$ python3 -q
>>> import numpy as np
>>> np.set_printoptions(precision=1, suppress=True, linewidth=160, sign=" ")
>>> W0 = np.loadtxt("test6.csv", delimiter=",")
>>> W0
array([[-1.,  5., -4.],
       [ 4., -4.,  3.],
       [-5., -3., -1.]])
>>> rng = np.random.default_rng(18538)
>>> labels = rng.permutation(3)
>>> M2 = W0[:, labels] * rng.choice([-1, 1], 3)
>>> M2
array([[ 1., -5.,  4.],
       [-4.,  4., -3.],
       [ 5.,  3.,  1.]])
>>> U, _, vt = np.linalg.svd(W0.T @ M2)
>>> labels
array([ 0,  1,  2])
>>> np.round(np.linalg.lstsq(W0, M2)[0], 1) + 0
array([[-1.,  0.,  0.],
       [ 0., -1.,  0.],
       [ 0.,  0., -1.]])
>>> cov = W0.T @ W0
>>> np.trace(cov), (W0 ** 2).sum()
(np.float64(118.0), np.float64(118.0))
>>> np.linalg.svd(W0, compute_uv=False) ** 2
array([ 77.8,  39. ,   1.2])
>>> np.linalg.eigvalsh(cov)[::-1]
array([ 77.8,  39. ,   1.2])
>>> np.allclose(cov, cov.T)
True
>>> proj = np.triu(np.array([[1, 2, 3], [3, 3, 2], [1, 1, 2]]), 1) + np.eye(3)
>>> M2 = proj @ W0 @ np.linalg.inv(proj)
>>> np.linalg.matrix_rank(M2)
np.int64(3)
>>> round(float(np.linalg.det(M2)), 1)
60.0
>>> np.trace(M2), np.trace(W0)
(np.float64(-6.0), np.float64(-6.0))
>>> M2
array([[-8.,  4., 15.],
       [-6.,  2., 15.],
       [-5.,  7.,  0.]])
>>> M = np.eye(4, dtype=int)[rng.permutation(4)] * np.array([2, 0, -2, 0])
>>> M
array([[ 0,  0,  0,  0],
       [ 0,  0, -2,  0],
       [ 2,  0,  0,  0],
       [ 0,  0,  0,  0]])
>>> W0 @ W0
array([[ 41., -13.,  23.],
       [-35.,  27., -31.],
       [ -2., -10.,  12.]])
>>> round(np.abs(np.linalg.eigvals(W0)).max(), 1)
np.float64(7.8)
>>> np.allclose(W0 @ W0.T, W0.T @ W0)
False
>>> np.allclose(M[:-1].T @ np.linalg.lstsq(M[:-1].T, M[-1])[0], M[-1])
True
>>> rk = np.linalg.matrix_rank(M)
>>> rk
np.int64(2)
>>> N = np.linalg.svd(M)[2][rk:].T
>>> M @ N
array([[ 0.,  0.],
       [ 0.,  0.],
       [ 0.,  0.],
       [ 0.,  0.]])
>>> N @ N.T
array([[ 0.,  0.,  0.,  0.],
       [ 0.,  1.,  0.,  0.],
       [ 0.,  0.,  0.,  0.],
       [ 0.,  0.,  0.,  1.]])
>>> np.linalg.matrix_rank(M.T @ M), np.linalg.matrix_rank(M @ M.T)
(np.int64(2), np.int64(2))
>>> [int(np.linalg.matrix_rank(M[:i])) for i in range(1, len(M) + 1)]
[0, 1, 2, 2]
>>> [int(np.linalg.matrix_rank(M[:, :j + 1])) for j in range(4)]
[1, 1, 2, 2]
>>> M2 = M + rng.integers(-2, 3, (4, 2)) @ rng.integers(-2, 3, (2, 4))
>>> M2
array([[ 0,  0,  0,  0],
       [ 2, -3, -1,  3],
       [ 0,  2, -2, -2],
       [ 2, -2,  2,  2]])
>>> M2 - M
array([[ 0,  0,  0,  0],
       [ 2, -3,  1,  3],
       [-2,  2, -2, -2],
       [ 2, -2,  2,  2]])
>>> np.round(np.linalg.svd(M2 - M, compute_uv=False), 1) + 0
array([ 7.3,  1.3,  0. ,  0. ])
>>> np.linalg.matrix_rank(M2 - M, tol=1e-8)
np.int64(2)
>>> U, sigma, vt = np.linalg.svd(M2)
>>> evecs = vt[:(sigma > 1e-8).sum()]
>>> vec = M2[2] + 4 * M2[3] + rng.integers(2) * np.eye(4)[0]
>>> vec
array([ 9., -6.,  6.,  6.])
>>> np.round(evecs.T @ evecs, 1) + 0
array([[ 1. ,  0. ,  0. ,  0. ],
       [ 0. ,  0.5,  0. , -0.5],
       [ 0. ,  0. ,  1. ,  0. ],
       [ 0. , -0.5,  0. ,  0.5]])
>>> round(float(np.linalg.norm(vec - evecs.T @ evecs @ vec)), 1)
0.0
>>> mat = np.loadtxt("a.csv", delimiter=",")
>>> mat.round(1) + 0
array([[ 1. ,  0. ,  0.1, -0.2],
       [ 0. ,  1. , -0.1,  0.2],
       [ 0.1, -0.1,  0.3,  0.9],
       [-0.2,  0.2,  0.9, -0.3]])
>>> # symmetric, so the eigenvalues are real
>>> vec = np.array([2, 1, 1, 1])
>>> np.round(np.linalg.inv(mat), 1) + 0
array([[ 1. ,  0. ,  0.1, -0.2],
       [ 0. ,  1. , -0.1,  0.2],
       [ 0.1, -0.1,  0.3,  0.9],
       [-0.2,  0.2,  0.9, -0.3]])
>>> 4 - np.linalg.matrix_rank(mat - np.eye(4), tol=1e-8)
np.int64(3)
